>>> import numpy as np
>>> np.set_printoptions(precision=2, suppress=True, linewidth=120, legacy="1.25")
>>> A = np.array([[1, 0, 0], [-2, -2, 0], [1, -2, -1]])
>>> # triangular
>>> rng = np.random.default_rng(49871)
>>> A2 = A + rng.integers(-2, 3, (3, 2)) @ rng.integers(-2, 3, (2, 3))
>>> A2
array([[-1, -4, -4],
       [-1,  0,  2],
       [-3,  0, -1]])
>>> np.abs(A2 - A).sum(axis=1)
array([10,  5,  6])
>>> np.linalg.matrix_rank(A2 - A, tol=1e-8)
2
>>> np.round(np.linalg.svd(A2 - A, compute_uv=False), 2) + 0
array([6.71, 4.47, 0.  ])
>>> w, vecs = np.linalg.eig(A)
>>> np.sort(np.linalg.eigvals(A @ A))
array([1., 1., 4.])
>>> np.prod(w)
2.0
>>> np.sort(np.linalg.eigvals(A.T))
array([-2., -1.,  1.])
>>> mat = np.load("mat.npy")
>>> mat
array([[  0.6, -10. ,  -1.4,   1.1,   0.4],
       [  0.8,   0. ,  -1. ,  -0.7,   0.3],
       [ -0.5, -14. ,  -0.6,  -0.1,  -0.7]])
>>> # column 1 is much longer than the rest
>>> G = mat.T @ mat
>>> (mat @ mat.T).shape
(3, 3)
>>> np.diag(G)
array([  1.25, 296.  ,   3.32,   1.71,   0.74])
>>> np.trace(G), (mat ** 2).sum()
(303.02, 303.02)
>>> np.linalg.svd(mat, compute_uv=False) ** 2
array([298.13,   3.43,   1.46])
>>> np.round(np.linalg.eigvalsh(G)[::-1], 2) + 0
array([298.13,   3.43,   1.46,   0.  ,   0.  ])
>>> np.linalg.matrix_rank(G)
3
>>> A2 = np.array([[1, 1, 3], [-2, -2, -1], [-1, 1, 2], [-2, 3, 3], [-1, -2, 2]])
>>> np.einsum("ik,kj->ji", mat, A2)
array([[19.4,  2.9, 29. ],
       [21.7, -2.9, 28. ],
       [13.1, -1.1,  9.6]])
>>> np.vstack([mat, A2.T]).shape
(6, 5)
>>> np.einsum("ij->j", mat)
array([  0.9, -24. ,  -3. ,   0.3,   0. ])
